>>> import numpy as np
>>> from numpy import linalg as LA
>>> np.set_printoptions(precision=2, suppress=True, linewidth=120)
>>> rd = lambda a: np.round(a, 2) + 0
>>> feats = np.load("sample15.npy")
>>> feats
array([[ 0.4,  0.3, -0.4],
       [-0.9, -0.5,  0.5],
       [ 0.6,  2. ,  0.9],
       [ 0.2,  0.7, -0.8],
       [ 1.9, -0.2,  1.1],
       [ 1. , -1.1,  1.1],
       [-0.3,  0.2,  1. ],
       [-0.3, -1. ,  0.7],
       [-0.9, -0.2,  2.8],
       [-0.8, -0.4, -0.6],
       [ 0.4, -0.9,  1.3],
       [ 1.5,  1.4,  0.6],
       [ 0.8,  0.5,  0.2],
       [ 0.7,  0.5, -0.5],
       [ 0.7,  0.9, -1.4],
       [-1.2,  1. ,  2.3],
       [ 0.4, -0.1,  0.4],
       [ 0.4,  0.1,  0. ],
       [-1.5, -0.4, -0.1],
       [ 0.4,  1. , -0.5],
       [ 0.4,  0.1, -1.6],
       [-0.3, -1.7,  0.3],
       [-0.4, -0.2, -0.2],
       [ 0.8,  0.2, -0.5],
       [ 2. ,  8.5, -1.5],
       [ 1.2,  0.8,  1.3],
       [ 0.6, -0.4,  0.1]])
>>> B = np.c_[feats[:, :1] @ np.array([[-3]]), np.array([1, -1, 1, 1, -1, -1, -2, 1, -2, 1, 0, -1, 1, -1, 0, -2, -2, 1, 1, 2, 2, 0, 2, -2, 1, -1, 1])]
>>> rd(B)
array([[-1.2,  1. ],
       [ 2.7, -1. ],
       [-1.8,  1. ],
       [-0.6,  1. ],
       [-5.7, -1. ],
       [-3. , -1. ],
       [ 0.9, -2. ],
       [ 0.9,  1. ],
       [ 2.7, -2. ],
       [ 2.4,  1. ],
       [-1.2,  0. ],
       [-4.5, -1. ],
       [-2.4,  1. ],
       [-2.1, -1. ],
       [-2.1,  0. ],
       [ 3.6, -2. ],
       [-1.2, -2. ],
       [-1.2,  1. ],
       [ 4.5,  1. ],
       [-1.2,  2. ],
       [-1.2,  2. ],
       [ 0.9,  0. ],
       [ 1.2,  2. ],
       [-2.4, -2. ],
       [-6. ,  1. ],
       [-3.6, -1. ],
       [-1.8,  1. ]])
>>> rd(LA.lstsq(feats, B[:, 0])[0])
array([-3.,  0.,  0.])
>>> LA.matrix_rank(B)
np.int64(2)
>>> B = feats / LA.norm(feats, axis=1, keepdims=True)
>>> C2 = B @ B.T
>>> rd(np.degrees(np.arccos(np.clip(C2[17, 16], -1, 1))))
np.float64(50.71)
>>> np.argwhere(np.triu(np.abs(C2) > 0.95, 1))
array([[ 0,  1],
       [ 0, 13],
       [ 0, 14],
       [ 1, 13],
       [ 1, 23],
       [ 3,  7],
       [ 3, 14],
       [ 4, 16],
       [ 6,  8],
       [ 6, 15],
       [ 6, 20],
       [ 7, 19],
       [ 8, 20],
       [ 9, 22],
       [ 9, 25],
       [11, 12],
       [11, 22],
       [12, 22],
       [17, 18],
       [19, 24],
       [21, 24]])
>>> rd(LA.norm(B, axis=1))
array([1., 1., 1., 1., 1., 1., 1., 1., 1., 1., 1., 1., 1., 1., 1., 1., 1., 1., 1., 1., 1., 1., 1., 1., 1., 1., 1.])
>>> D = LA.norm(feats[:, None] - feats[None], axis=-1)
>>> np.unravel_index(D.round(6).argmax(), D.shape)
(np.int64(21), np.int64(24))
>>> LA.matrix_rank(D ** 2)
np.int64(5)
>>> z = feats[:, 2] > np.median(feats[:, 2])
>>> r0 = feats[z].mean(axis=0) - feats[~z].mean(axis=0)
>>> rd((((feats - feats.mean(axis=0)) @ r0 > 0) == z).mean())
np.float64(0.85)
>>> rd(r0)
array([-0.1 , -0.84,  1.66])
>>> ((feats - feats.mean(axis=0)) @ r0 > 0).astype(int)
array([0, 1, 0, 0, 1, 1, 1, 1, 1, 0, 1, 0, 0, 0, 0, 1, 1, 0, 1, 0, 0, 1, 0, 0, 0, 1, 1])
>>> arr = np.array([[0.36, -0.48], [-0.48, 0.64]])
>>> arr
array([[ 0.36, -0.48],
       [-0.48,  0.64]])
>>> Uu, sig, Vh = LA.svd(arr)
>>> evecs = Vh[:(sig > 1e-8).sum()]
>>> rng = np.random.default_rng(41)
>>> vec = arr[1] + 4 * arr[0] + rng.integers(2) * np.eye(2)[0]
>>> rd(vec)
array([ 1.96, -1.28])
>>> np.allclose(evecs.T @ evecs @ vec, vec)
False
>>> rd(np.diag(evecs.T @ evecs))
array([0.36, 0.64])
